>>> import numpy as np
>>> import numpy.linalg as la
>>> np.set_printoptions(precision=2, suppress=True, linewidth=100, legacy="1.25")
>>> J = np.load("dump.npy")
>>> J
array([[25, 15],
       [15,  9]])
>>> # equal to its transpose
>>> np.allclose(J @ J.T, J.T @ J)
True
>>> (J + J.T) / 2
array([[25., 15.],
       [15.,  9.]])
>>> np.round(np.sort(np.abs(la.eigvals(J))), 2) + 0
array([ 0., 34.])
>>> rk = la.matrix_rank(J)
>>> rk
1
>>> ns = la.svd(J)[2][rk:].T
>>> [int(la.matrix_rank(np.delete(J, i, axis=0))) for i in range(2)]
[1, 1]
>>> np.allclose(J @ ns, 0)
True
>>> np.round(J @ ns, 2) + 0
array([[0.],
       [0.]])
>>> ns @ ns.T
array([[ 0.26, -0.44],
       [-0.44,  0.74]])
>>> ns.shape
(2, 1)
>>> U, sv, vt = la.svd(J)
>>> sv.round(2) + 0
array([34.,  0.])
>>> np.argmax(sv[:-1] / (sv[1:] + 1e-6)) + 1
1
>>> out = U[:, :1] @ np.diag(sv[:1]) @ vt[:1]
>>> round(float(np.abs(J - out).max()), 2)
0.0
>>> vals, V = la.eigh(J)
>>> vals.sum(), np.trace(J)
(34.0, 34)
>>> (vals > 1e-8).sum(), (vals < -1e-8).sum()
(1, 0)
>>> la.eigvalsh(J + 3 * np.eye(2))
array([ 3., 37.])
>>> blk = np.stack([J, -3 * J, J[::-1]])
>>> la.matrix_rank(blk)
array([1, 1, 1])
>>> np.einsum("bij,cij->bc", blk, blk)
array([[ 1156, -3468,  1020],
       [-3468, 10404, -3060],
       [ 1020, -3060,  1156]])
>>> K = np.load("mat.npy")
>>> K
array([[0, 0, 1],
       [1, 0, 0],
       [0, 1, 0]])
>>> # keeps lengths
>>> O, R = la.qr(K)
>>> O @ R
array([[0., 0., 1.],
       [1., 0., 0.],
       [0., 1., 0.]])
>>> O.shape, R.shape
((3, 3), (3, 3))
>>> R
array([[-1.,  0.,  0.],
       [ 0., -1.,  0.],
       [ 0.,  0.,  1.]])
>>> np.abs(np.diag(R))
array([1., 1., 1.])
>>> x = np.array([2, 6, 7])
>>> la.inv(K)
array([[0., 1., 0.],
       [0., 0., 1.],
       [1., 0., 0.]])
>>> np.abs(la.eigvals(K))
array([1., 1., 1.])
>>> K @ np.ones(3)
array([1., 1., 1.])
>>> K @ K.T
array([[1, 0, 0],
       [0, 1, 0],
       [0, 0, 1]])
>>> la.svd(K, compute_uv=False)
array([1., 1., 1.])
>>> K[:, 1] @ K[:, 2]
0
>>> la.pinv(K)
array([[0., 1., 0.],
       [0., 0., 1.],
       [1., 0., 0.]])
>>> U, sv, vt = la.svd(J)
>>> V = vt[:(sv > 1e-8).sum()]
>>> rng = np.random.default_rng(2998)
>>> x = J[1] + -2 * J[0] + rng.integers(2) * np.eye(2)[1]
>>> x
array([-35., -20.])
>>> la.matrix_rank(np.vstack([J, x]))
2
>>> E = np.loadtxt("w.csv", delimiter=",")
>>> E
array([[  3.53,  -1.27,   1.99,   0.48,   9.31],
       [  7.07,   3.62,   0.55,   5.99,  11.86],
       [  6.44,   6.75,  -0.4 ,   9.64,  10.42],
       [ -6.39,   7.66,  -0.78,   8.41,  -1.92],
       [ -7.05,  -6.55,   0.73,  -6.58,  -9.53],
       [ -3.01,   6.57,  -0.85,   5.46,  -0.38],
       [  0.91,  -2.65,  -1.92,  -3.27,  -8.28],
       [  6.39,   3.3 ,  -1.71,   0.87,   1.89],
       [  2.02,  -0.15,   0.08,  -0.33,   1.67],
       [  4.52,  -2.6 ,  -1.  ,  -4.98,  -1.55],
       [  6.73,  -5.37,  -0.99,  -3.4 ,  -1.97],
       [  9.58,  -2.9 ,  -1.77,  -5.53,  -0.55],
       [  3.17,   5.29,  -0.48,   5.03,   5.39],
       [ -3.66,  -2.68,  -1.84,  -2.43, -12.09],
       [  8.25,  -5.78,  -0.92,  -8.11,  -1.27],
       [  2.43,   0.73,   1.22,   0.22,   7.39],
       [ -1.43,  10.08,  -1.03,   7.33,   3.74],
       [  0.19,   7.62,  -0.91,   7.17,   3.5 ],
       [ -1.83,   4.47,  -1.95,   0.7 ,  -4.81],
       [ -0.74,   0.12,  -0.25,  -3.63,  -1.55],
       [  0.79, -10.31,   1.09,  -6.97,  -4.1 ],
       [ -4.29,  -3.48,  -1.92,  -4.87, -13.84],
       [ -1.7 ,   4.64,   1.74,   4.35,   8.93],
       [ -1.51,   7.57,  -0.1 ,   8.04,   4.95],
       [ -4.  ,   4.11,   0.98,   5.34,   3.85],
       [  1.06,   8.47,  -0.08,   5.5 ,   7.65],
       [  1.02,  -2.7 ,   0.14,   0.21,  -0.52],
       [  3.61,   8.21,  -0.45,   7.49,   8.47],
       [  5.92,   1.78,  -1.17,   0.92,   2.58],
       [  7.16,  -8.34,   0.96,  -8.14,   2.94],
       [  1.89,  -4.11,   2.34,   1.28,   6.69],
       [ -3.48,   6.68,  -0.36,   2.94,   0.52],
       [ -2.96,  -5.49,   1.45,  -4.56,  -2.14]])
>>> x = np.array([1, 3, 5, 0, 5])
>>> rhs = E @ x
>>> np.round(la.solve(E.T @ E, E.T @ rhs), 2) + 0
array([1., 3., 5., 0., 5.])
>>> rhs = rhs + 0.1 * rng.normal(size=33)
>>> rhs
array([ 56.19,  80.04,  76.62,   3.17, -70.73,  10.34, -58.05,  17.16,  10.27, -15.76, -24.24,
       -10.68,  43.62, -81.36, -19.91,  47.63,  42.39,  35.83, -22.1 ,  -9.25, -45.23, -93.41,
        65.78,  45.3 ,  32.53,  64.32,  -8.95,  68.64,  18.27,   1.78,  34.72,  17.53, -22.87])
>>> beta, *_ = la.lstsq(E, rhs)
>>> [round(float(la.norm(la.solve(E.T @ E + lam * np.eye(5), E.T @ rhs))), 2) for lam in (0, 1, 10, 100)]
[7.59, 6.54, 6.36, 5.61]
>>> Ac = E - E.mean(axis=0)
>>> V = la.svd(Ac)[2][:4]
>>> out = Ac - Ac @ V.T @ V
>>> la.norm(out, axis=1).round(6).argmax()
31
>>> np.diag(V.T @ V)
array([0.95, 0.96, 0.16, 1.  , 0.94])
>>> np.round(la.norm(out) / la.norm(Ac), 2)
0.01
>>> np.round(np.cov(Ac @ V.T, rowvar=False), 2) + 0
array([[77.24,  0.  ,  0.  ,  0.  ],
       [ 0.  , 33.75,  0.  ,  0.  ],
       [ 0.  ,  0.  ,  8.25,  0.  ],
       [ 0.  ,  0.  ,  0.  ,  1.83]])
>>> np.round(out.std(axis=0), 2) + 0
array([0.01, 0.01, 0.05, 0.  , 0.01])
>>> labels = E[:, 4] > np.median(E[:, 4])
>>> u = E[labels].mean(axis=0) - E[~labels].mean(axis=0)
>>> np.argsort(-np.abs(u).round(6), kind="stable")
array([4, 3, 1, 0, 2])
>>> round(float((((E - E.mean(axis=0)) @ u > 0) == labels).mean()), 2)
0.88
>>> u
array([2.49, 5.13, 0.87, 6.02, 9.89])
>>> ((E - E.mean(axis=0)) @ u > 0).astype(int)
array([1, 1, 1, 1, 0, 1, 0, 1, 0, 0, 0, 0, 1, 0, 0, 1, 1, 1, 0, 0, 0, 0, 1, 1, 1, 1, 0, 1, 1, 0, 1,
       1, 0])
>>> U, sv, vt = la.svd(E)
>>> sv
array([50.7 , 33.25, 16.91,  7.65,  0.32])
>>> np.argmax(sv[:-1] / (sv[1:] + 1e-6)) + 1
4
>>> out = U[:, :4] @ np.diag(sv[:4]) @ vt[:4]
>>> np.round(np.abs(E - out).max(), 2)
0.13
>>> np.round(la.norm(E - out) / la.norm(E), 2)
0.0
>>> la.matrix_rank(E, rtol=0.05)
4
>>> A = np.load("case19.npy")
>>> A
array([[ 0.05,  0.32,  0.95],
       [ 0.32,  0.89, -0.32],
       [ 0.95, -0.32,  0.05]])
>>> # keeps lengths
>>> def softmax(z):
...     e = np.exp(z - z.max(axis=-1, keepdims=True))
...     return e / e.sum(axis=-1, keepdims=True)
... 
>>> np.round(softmax(10 * A[2]), 2) + 0
array([1., 0., 0.])
>>> softmax(A[2] + 3)
array([0.59, 0.17, 0.24])
>>> S = A @ A.T / np.sqrt(3)
>>> softmax(S + np.triu(np.full(S.shape, -np.inf), 1))
array([[1.  , 0.  , 0.  ],
       [0.36, 0.64, 0.  ],
       [0.26, 0.26, 0.47]])
>>> softmax(S)[2] @ A
array([0.54, 0.17, 0.19])
>>> np.round(A.T @ A, 2) + 0
array([[1., 0., 0.],
       [0., 1., 0.],
       [0., 0., 1.]])
>>> la.norm(A, axis=0)
array([1., 1., 1.])
>>> la.pinv(A)
array([[ 0.05,  0.32,  0.95],
       [ 0.32,  0.89, -0.32],
       [ 0.95, -0.32,  0.05]])
>>> np.round(A[:, 2] @ A[:, 0], 2)
0.0
>>> u = np.array([0, -1, 1])
>>> np.cross(A[0, :3], A[1, :3])
array([-0.95,  0.32, -0.05])
>>> np.correlate(A[0], A[1], "full")
array([-0.02, -0.05,  0.  ,  0.95,  0.3 ])
>>> (A - A.T) / 2
array([[0., 0., 0.],
       [0., 0., 0.],
       [0., 0., 0.]])
>>> np.trace(A)
1.0
>>> round(np.abs(la.eigvals(A)).max(), 2)
1.0
>>> (A + A.T) / 2
array([[ 0.05,  0.32,  0.95],
       [ 0.32,  0.89, -0.32],
       [ 0.95, -0.32,  0.05]])
>>> np.round(la.matrix_power(A, 4), 2) + 0
array([[1., 0., 0.],
       [0., 1., 0.],
       [0., 0., 1.]])
>>> np.sort(np.abs(la.eigvals(A)))
array([1., 1., 1.])
>>> np.round(A @ A, 2) + 0
array([[1., 0., 0.],
       [0., 1., 0.],
       [0., 0., 1.]])
>>> u, r1 = A[1], A[2]
>>> u @ r1
0.0
>>> p = (u @ r1) / (u @ u) * u
>>> la.matrix_rank(np.outer(u, r1))
1
>>> (r1 - p) @ u
0.0
>>> np.outer(u, r1)
array([[ 0.3 , -0.1 ,  0.02],
       [ 0.85, -0.28,  0.05],
       [-0.3 ,  0.1 , -0.02]])
>>> p
array([ 0.,  0., -0.])
>>> X = np.load("test4.npy")
>>> X
array([[ 0.71,  0.74, -1.24,  2.35,  0.25,  0.03,  0.92],
       [ 0.33,  0.73,  0.8 ,  0.2 , -1.36,  0.46, -2.37],
       [-2.03,  1.58,  0.84,  0.61,  0.01, -1.13,  0.13],
       [ 0.55, -1.03,  0.74,  1.31, -0.78, -2.07,  0.7 ],
       [-1.48, -0.27,  1.54,  0.53, -0.88, -0.2 ,  1.81],
       [-0.21, -0.35,  2.32,  0.67, -0.48,  0.78,  1.47],
       [-1.63, -0.45,  1.19, -0.93, -0.39, -1.07, -1.59],
       [ 0.67, -1.48, -2.3 ,  0.74,  0.37,  0.61, -0.13],
       [ 0.65,  2.05,  0.  , -0.09,  0.57,  0.16,  2.  ],
       [ 0.86, -1.33,  1.35,  0.07, -0.16,  1.85, -1.11],
       [ 1.61, -0.51,  0.49, -1.13,  0.34, -2.1 ,  0.36],
       [ 0.42,  1.03,  2.14, -0.73,  0.32, -1.58,  0.26],
       [ 0.18,  1.1 ,  1.28, -0.03, -1.53, -1.25,  1.49],
       [-1.32,  1.89, -0.1 , -1.39,  0.53,  0.73,  0.94],
       [-2.18,  0.5 ,  1.13,  1.12,  0.61, -0.63, -0.82],
       [ 1.31,  1.34, -0.63, -0.26, -2.04,  0.23, -0.9 ],
       [-1.28, -0.18,  1.99,  1.62, -0.13,  0.33, -0.79],
       [-0.92, -1.7 ,  1.24,  0.82,  1.31,  0.69,  0.92],
       [-0.81, -1.67, -0.87,  0.73,  0.22, -1.13,  1.71],
       [-0.41, -0.13, -0.57, -1.56,  1.21,  2.06, -0.57],
       [-1.77,  0.81,  0.68, -0.46, -1.99,  0.74, -0.19],
       [-0.04,  0.27, -1.78, -1.97, -0.76,  1.09, -0.3 ],
       [-1.04, -0.74, -1.2 , -0.7 , -0.96,  0.94, -1.91],
       [ 0.96,  0.46,  2.62,  0.75,  0.59,  0.27,  0.18],
       [-0.58, -0.51,  0.84, -0.16, -1.98,  1.92, -0.17],
       [ 0.93,  1.85, -1.15, -0.81, -0.43,  1.  , -1.24],
       [-0.11,  2.4 , -1.24,  0.72, -1.01,  0.34, -0.12],
       [-0.63,  0.62, -0.94,  0.85, -1.36, -2.06,  0.71],
       [-0.91,  0.03, -0.16,  0.56,  0.91, -2.57,  0.64],
       [ 1.21, -1.05, -2.16,  0.42, -1.14,  0.44,  0.3 ],
       [ 0.09, -0.38, -0.09, -2.17, -1.66, -0.58,  1.02],
       [ 1.78,  1.43, -0.86, -0.1 ,  1.02,  1.36, -0.39],
       [ 0.04, -0.25, -1.  , -0.5 , -2.6 , -0.78,  0.57],
       [-0.11,  1.42, -0.75,  1.7 , -0.6 , -1.15,  1.35]])
>>> G = np.cov(X, rowvar=False)
>>> G.shape
(7, 7)
>>> round(float(np.corrcoef(X[:, 1], X[:, 2])[0, 1]), 2)
-0.05
>>> np.argsort(-X.std(axis=0).round(6), kind="stable")
array([2, 5, 1, 6, 0, 3, 4])
>>> J.reshape(2, -1)
array([[25, 15],
       [15,  9]])
>>> blk = J.reshape(2, 2, -1)
>>> blk.transpose(1, 0, 2)
array([[[25],
        [15]],

       [[15],
        [ 9]]])
>>> x = np.array([2, 2, 3, 2, 0, 1, 1])
>>> rhs = X @ x
>>> np.round(la.solve(X.T @ X, X.T @ rhs), 2) + 0
array([2., 2., 3., 2., 0., 1., 1.])
>>> rhs = rhs + 0.05 * rng.normal(size=34)
>>> rhs
array([ 4.75,  3.04,  1.85,  2.54,  3.79,  9.48, -5.13, -6.59,  7.34,  3.99, -0.27,  6.52,  6.56,
       -0.27,  0.84,  2.2 ,  5.92,  1.7 , -5.5 , -4.48, -0.24, -8.02, -9.54, 12.63,  1.87,  0.25,
        2.49, -2.47, -3.11, -4.5 , -4.77,  4.57, -4.62,  3.89])
>>> beta, *_ = la.lstsq(X, rhs)
>>> round(la.norm(rhs - X @ beta), 2)
0.2
>>> beta
array([ 2.  ,  1.99,  3.01,  2.  , -0.02,  1.  ,  1.  ])
>>> Ac = X - X.mean(axis=0)
>>> U, sv, vt = la.svd(Ac, full_matrices=False)
>>> vt[0] * np.sign(vt[0, np.abs(vt[0]).argmax()])
array([-0.29, -0.08,  0.59,  0.34,  0.15, -0.54,  0.37])
>>> (np.sign(U[:, 0]) == np.sign(U[0, 0])).astype(int)
array([1, 0, 1, 1, 1, 1, 1, 0, 1, 0, 1, 1, 1, 0, 1, 0, 1, 1, 1, 0, 0, 0, 0, 1, 0, 0, 0, 1, 1, 0, 0,
       0, 0, 1])
>>> np.abs(vt[0]).argmax()
2
>>> Ac = (X - X.mean(axis=0)) / X.std(axis=0)
>>> np.argwhere(np.abs(Ac) > 2)
array([[ 0,  3],
       [ 1,  6],
       [28,  5],
       [30,  3],
       [32,  4]])
>>> beta = la.lstsq(np.delete(Ac, 4, axis=1), Ac[:, 4])[0]
>>> beta
array([ 0.03, -0.03,  0.12,  0.14,  0.1 ,  0.1 ])
>>> round(float(1 - np.var(Ac[:, 4] - np.delete(Ac, 4, axis=1) @ beta)), 2)
0.05
